$ python -q
>>> import numpy as np
>>> np.set_printoptions(suppress=True, linewidth=140)
>>> m1 = np.load("mat.npy")
>>> print(m1)
[[ 3.  0.  0.  0.]
 [ 5.  1.  0.  0.]
 [ 0.  0. -3.  0.]
 [ 0.  0. -3. -1.]]
>>> # 2 blocks once reordered
>>> vec = np.array([0, 2, 2, 5])
>>> print(m1 @ vec)
[  0.   2.  -6. -11.]
>>> print((m1 @ vec).argmax())
1
>>> rng = np.random.default_rng(2913)
>>> labels = rng.permutation(4)
>>> print(labels)
[2 1 0 3]
>>> Y = m1[labels][:, labels]
>>> print(np.round(np.sort(np.abs(np.linalg.eigvals(Y))), 2))
[1. 1. 3. 3.]
>>> print(np.trace(Y))
0.0
>>> print(round(np.linalg.det(Y), 2), round(float(np.linalg.det(m1[labels])), 2))
9.0 -9.0
>>> print(Y)
[[-3.  0.  0.  0.]
 [ 0.  1.  5.  0.]
 [ 0.  0.  3.  0.]
 [-3.  0.  0. -1.]]
>>> print(round(float(np.linalg.det(m1)), 2))
9.0
>>> print((m1 != 0).astype(int))
[[1 0 0 0]
 [1 1 0 0]
 [0 0 1 0]
 [0 0 1 1]]
>>> print((np.linalg.matrix_power((m1 != 0) + (m1.T != 0) + np.eye(4), 4) > 0).astype(int))
[[1 1 0 0]
 [1 1 0 0]
 [0 0 1 1]
 [0 0 1 1]]
>>> vals, vecs = np.linalg.eig(m1)
>>> print(np.prod(vals))
9.0
>>> print(vals)
[-1.  1.  3. -3.]
>>> E = np.array([[7, 5, 0], [0, 7, 5], [5, 0, 7]])
>>> print(E)
[[7 5 0]
 [0 7 5]
 [5 0 7]]
>>> print(round(np.linalg.det(E[::-1]), 2))
-468.0
>>> print(round(np.linalg.det(2 * E), 2), round(float(np.linalg.det(E)), 2))
3744.0 468.0
>>> print(np.round(np.fft.fft(E[0]), 2))
[12. +0.j    4.5-4.33j  4.5+4.33j]
>>> print(E @ np.ones(3))
[12. 12. 12.]
>>> print(np.allclose(E @ E.T, E.T @ E))
True
>>> r0, r1 = E[0], E[2]
>>> print(r0 @ r0)
74
>>> print(r0 @ r1)
35
>>> p = (r0 @ r1) / (r0 @ r0) * r0
>>> print(np.round(r1 - p, 2))
[ 1.69 -2.36  7.  ]
>>> print(round(float((r1 - p) @ r0), 2))
-0.0
>>> print(p.round(2))
[3.31 2.36 0.  ]
